In [1]: import numpy as np

In [2]: import numpy.linalg as la

In [3]: np.set_printoptions(precision=2, suppress=True, linewidth=200)

In [4]: A2 = np.array([[-0.1, -0.2, -0.4, 0.1],
   ...:     [-0.1, 0.6, -1.1, 1.4],
   ...:     [-1.0, -0.5, 1.9, 0.4],
   ...:     [0.6, -0.7, -0.6, -1.3],
   ...:     [-0.8, -0.9, 1.4, 0.9],
   ...:     [1.4, -0.9, -0.3, 0.5],
   ...:     [0.2, -1.2, -1.3, -0.8],
   ...:     [0.8, 0.2, 0.2, 0.7]])

In [5]: C = np.array([[2.0, -0.3, 0.5, 0.6, -0.1, -0.8],
   ...:     [-1.6, 0.0, 0.1, 0.1, 1.5, -0.5],
   ...:     [1.5, 0.7, -0.9, 0.0, -0.5, -0.2],
   ...:     [-0.2, -0.7, -0.1, -2.1, -0.3, 0.3]])

In [6]: m1 = A2 @ C

In [7]: m1
Out[7]: 
array([[-0.5 , -0.32,  0.28, -0.29, -0.12,  0.29],
       [-3.09, -1.72,  0.86, -2.94,  1.04,  0.42],
       [ 1.57,  1.35, -2.3 , -1.49, -1.72,  0.79],
       [ 1.68,  0.31,  0.9 ,  3.02, -0.42, -0.4 ],
       [ 1.76,  0.59, -1.84, -2.46, -2.24,  1.08],
       [ 3.69, -0.98,  0.83, -0.3 , -1.49, -0.46],
       [ 0.53, -0.41,  1.23,  1.68, -0.93,  0.46],
       [ 1.44, -0.59,  0.17, -0.97, -0.09, -0.57]])

In [8]: np.unique(m1.round(6), axis=0).shape
Out[8]: (8, 6)

In [9]: np.allclose(m1[:-1].T @ la.lstsq(m1[:-1].T, m1[-1])[0], m1[-1])
Out[9]: True

In [10]: round(float(np.trace(la.pinv(m1) @ m1)), 2)
Out[10]: 4.0

In [11]: rank = la.matrix_rank(m1)

In [12]: rank
Out[12]: np.int64(4)

In [13]: null = la.svd(m1)[2][rank:].T

In [14]: np.round(null @ null.T, 2) + 0
Out[14]: 
array([[ 0.1 ,  0.02,  0.03, -0.01,  0.19,  0.24],
       [ 0.02,  0.53,  0.45, -0.2 , -0.01, -0.03],
       [ 0.03,  0.45,  0.39, -0.17,  0.02,  0.01],
       [-0.01, -0.2 , -0.17,  0.08,  0.  ,  0.  ],
       [ 0.19, -0.01,  0.02,  0.  ,  0.34,  0.44],
       [ 0.24, -0.03,  0.01,  0.  ,  0.44,  0.55]])

In [15]: np.round(m1 @ null, 2) + 0
Out[15]: 
array([[0., 0.],
       [0., 0.],
       [0., 0.],
       [0., 0.],
       [0., 0.],
       [0., 0.],
       [0., 0.],
       [0., 0.]])

In [16]: null.shape
Out[16]: (6, 2)

In [17]: la.matrix_rank(m1.T @ m1), la.matrix_rank(m1 @ m1.T)
Out[17]: (np.int64(4), np.int64(4))
